% ipython --no-banner

In [1]: import numpy as np

In [2]: np.set_printoptions(precision=3, suppress=True, linewidth=120, floatmode="fixed")

In [3]: def tidy(a):
   ...:     return np.round(a, 3) + 0
   ...: 

In [4]: F = np.loadtxt("data.csv", delimiter=",")

In [5]: print(tidy(F))
[[0.316 0.000 0.263 0.211 0.211]
 [0.450 0.350 0.200 0.000 0.000]
 [0.225 0.225 0.150 0.200 0.200]
 [0.050 0.350 0.000 0.400 0.200]
 [0.150 0.250 0.000 0.450 0.150]]

In [6]: tidy(np.sort(np.abs(np.linalg.eigvals(F)))[::-1])
Out[6]: array([1.000, 0.375, 0.375, 0.050, 0.050])

In [7]: p = np.eye(5)[2]

In [8]: for _ in range(4):
   ...:     p = p @ F
   ...:     print(p.round(3))
   ...: 
[0.225 0.225 0.150 0.200 0.200]
[0.246 0.232 0.127 0.247 0.147]
[0.245 0.233 0.130 0.242 0.149]
[0.246 0.233 0.131 0.242 0.148]

In [9]: Q, V = np.linalg.qr(F[:, :3])[0], np.linalg.qr(F[:, 3:])[0]

In [10]: sigma = np.linalg.svd(Q.T @ V, compute_uv=False)

In [11]: tidy(sigma)
Out[11]: array([0.980, 0.756])

In [12]: tidy(np.linalg.det(F))
Out[12]: np.float64(0.0)

In [13]: tidy((F - F.T) / 2)
Out[13]: 
array([[ 0.000, -0.225,  0.019,  0.080,  0.030],
       [ 0.225,  0.000, -0.012, -0.175, -0.125],
       [-0.019,  0.012,  0.000,  0.100,  0.100],
       [-0.080,  0.175, -0.100,  0.000, -0.125],
       [-0.030,  0.125, -0.100,  0.125,  0.000]])

In [14]: print(np.allclose(F, F.T))
False

In [15]: np.allclose(F @ F.T, F.T @ F)
Out[15]: False

In [16]: print(tidy(np.abs(np.linalg.eigvals(F)).max()))
1.0

In [17]: tidy(np.sort(np.abs(np.linalg.eigvals(F))))
Out[17]: array([0.050, 0.050, 0.375, 0.375, 1.000])

In [18]: J = np.array([[1, -2, 4, -8], [1, -1, 1, -1], [1, 0, 0, 0], [1, 1, 1, 1]])

In [19]: rng = np.random.default_rng(1801)

In [20]: idx = rng.permutation(4)

In [21]: out = J[:, idx] * rng.choice([-1, 1], 4)

In [22]: out
Out[22]: 
array([[-2, -1, -4,  8],
       [-1, -1, -1,  1],
       [ 0, -1,  0,  0],
       [ 1, -1, -1, -1]])

In [23]: left, _, vt = np.linalg.svd(J.T @ out)

In [24]: print(tidy(left @ vt))
[[ 0.000 -1.000  0.000  0.000]
 [ 1.000  0.000  0.000  0.000]
 [ 0.000  0.000 -1.000  0.000]
 [ 0.000  0.000  0.000 -1.000]]

In [25]: out = np.array([[4, 0], [-8, -7]])

In [26]: W2 = np.array([[4, 1], [-3, 3]])

In [27]: data = np.kron(out, W2)

In [28]: print(data)
[[ 16   4   0   0]
 [-12  12   0   0]
 [-32  -8 -28  -7]
 [ 24 -24  21 -21]]

In [29]: x = np.array([2, 2, 3, -2])

In [30]: y = data @ x

In [31]: print(y)
[  40    0 -150  105]

In [32]: tidy(np.linalg.solve(data, y + data[:, 1]))
Out[32]: array([ 2.000,  3.000,  3.000, -2.000])

In [33]: tidy(np.linalg.solve(data, -1 * y))
Out[33]: array([-2.000, -2.000, -3.000,  2.000])

In [34]: tidy(np.linalg.solve(data.T, data[2]))
Out[34]: array([0.000, 0.000, 1.000, 0.000])
